$ python -q
>>> import numpy as np
>>> np.set_printoptions(suppress=True, linewidth=120)
>>> K = np.loadtxt("block4.csv", delimiter=",")
>>> print(K)
[[3. 9. 5. 8.]
 [8. 3. 9. 5.]
 [5. 8. 3. 9.]
 [9. 5. 8. 3.]]
>>> print(K - K[0])
[[ 0.  0.  0.  0.]
 [ 5. -6.  4. -3.]
 [ 2. -1. -2.  1.]
 [ 6. -4.  3. -5.]]
>>> print(np.abs(K).max())
9.0
>>> B = np.array([[2, 0, -2], [1, 3, 1], [0, -1, 1], [-2, 1, 0]])
>>> print(np.linalg.matrix_rank(K @ B))
3
>>> print(np.einsum("ik,kj->ij", K, B))
[[-1. 30.  8.]
 [ 9.  5. -4.]
 [ 0. 30.  1.]
 [17. 10. -5.]]
>>> print(B.T @ K.T)
[[-1.  9.  0. 17.]
 [30.  5. 30. 10.]
 [ 8. -4.  1. -5.]]
>>> t = np.radians(30)
>>> r_ = np.eye(4)
>>> r_[0, 0] = r_[1, 1] = np.cos(t)
>>> r_[0, 1], r_[1, 0] = -np.sin(t), np.sin(t)
>>> print(r_.round(2))
[[ 0.87 -0.5   0.    0.  ]
 [ 0.5   0.87  0.    0.  ]
 [ 0.    0.    1.    0.  ]
 [ 0.    0.    0.    1.  ]]
>>> B = K @ r_.T
>>> print(B.round(2))
[[-1.9   9.29  5.    8.  ]
 [ 5.43  6.6   9.    5.  ]
 [ 0.33  9.43  3.    9.  ]
 [ 5.29  8.83  8.    3.  ]]
>>> print(np.round(np.linalg.svd(K, compute_uv=False), 2), np.round(np.linalg.svd(B, compute_uv=False), 2))
[25.    9.    2.24  2.24] [25.    9.    2.24  2.24]
>>> print(np.allclose(np.linalg.norm(K, axis=1), np.linalg.norm(B, axis=1)))
True
>>> print(round(float(np.linalg.det(r_)), 2), round(float(np.trace(r_)), 2))
1.0 3.73
>>> r0 = np.array([-3, 3])
>>> print(np.round(np.array([np.convolve(row, r0, "same") for row in B]), 2))
[[  5.71 -33.59  12.88  -9.  ]
 [-16.28  -3.51  -7.21  12.  ]
 [ -0.99 -27.29  19.28 -18.  ]
 [-15.88 -10.61   2.49  15.  ]]
>>> print(np.round(np.polyval(r0, B[0]), 2))
[  8.71 -24.88 -12.   -21.  ]
>>> data = np.load("dump.npy")
>>> print(data)
[[ 21   3   2   1]
 [  3  -7   3   2]
 [  2   0  23   2]
 [  1   1   1 -17]]
>>> B = np.array([[0, 3], [1, 3]])
>>> basis = np.kron(B, data)
>>> print(basis)
[[  0   0   0   0  63   9   6   3]
 [  0   0   0   0   9 -21   9   6]
 [  0   0   0   0   6   0  69   6]
 [  0   0   0   0   3   3   3 -51]
 [ 21   3   2   1  63   9   6   3]
 [  3  -7   3   2   9 -21   9   6]
 [  2   0  23   2   6   0  69   6]
 [  1   1   1 -17   3   3   3 -51]]
>>> print(np.round(np.linalg.norm(basis, 2), 2), round(np.linalg.norm(B, 2) * np.linalg.norm(data, 2), 2))
106.39 106.39
>>> print(basis.shape)
(8, 8)
>>> print(np.round(np.poly(data), 2))
[    1.   -20.  -472.  6407. 59972.]
>>> print(np.round(np.linalg.det(2 * data), 2), round(float(np.linalg.det(data)), 2))
959552.0 59972.0
>>> print(np.round(np.linalg.det(data.T), 2))
59972.0
>>> print(round(float(np.linalg.det(data[::-1])), 2))
59972.0
>>> print(np.round(np.linalg.eigvals(data), 2))
[ 24.53  19.85  -7.14 -17.24]
>>> J = np.load("case11.npy")
>>> print(J)
[[-1  2 -2  1]
 [-1  2 -2 -1]
 [-1  0  1  2]
 [-1  1  1 -2]
 [ 0  0 -1 -2]]
>>> x0 = np.array([2, 2, 1, 2])
>>> rhs = J @ x0
>>> print(rhs)
[ 2 -2  3 -3 -5]
>>> print(np.round(np.linalg.lstsq(J, rhs)[0], 2))
[2. 2. 1. 2.]
>>> rng = np.random.default_rng(71736)
>>> rhs = rhs + 0.02 * rng.normal(size=5)
>>> print(rhs.round(2))
[ 2.   -1.99  2.99 -2.98 -4.98]
>>> b, *_ = np.linalg.lstsq(J, rhs)
>>> print(b.round(2))
[1.99 1.99 1.   1.99]
>>> print(np.round(J.T @ (rhs - J @ b), 2) + 0)
[0. 0. 0. 0.]
>>> r0 = np.array([5, -2, 0, -2])
>>> B = K + np.outer(r0, np.eye(4)[3])
>>> print(B)
[[ 3.  9.  5. 13.]
 [ 8.  3.  9.  3.]
 [ 5.  8.  3.  9.]
 [ 9.  5.  8.  1.]]
>>> E = np.array([[3, 0, 0, 0], [0, 0, 0, 0], [4, 0, 0, 0]])
>>> t = np.radians(45)
>>> r_ = np.eye(4)
>>> r_[1, 1] = r_[2, 2] = np.cos(t)
>>> r_[1, 2], r_[2, 1] = -np.sin(t), np.sin(t)
>>> print(r_.round(2))
[[ 1.    0.    0.    0.  ]
 [ 0.    0.71 -0.71  0.  ]
 [ 0.    0.71  0.71  0.  ]
 [ 0.    0.    0.    1.  ]]
>>> B = E @ r_.T
>>> print(np.allclose(np.linalg.norm(E, axis=1), np.linalg.norm(B, axis=1)))
True
>>> print(round(np.linalg.det(r_), 2), round(np.trace(r_), 2))
1.0 3.41
>>> print(np.allclose(E @ E.T, B @ B.T))
True
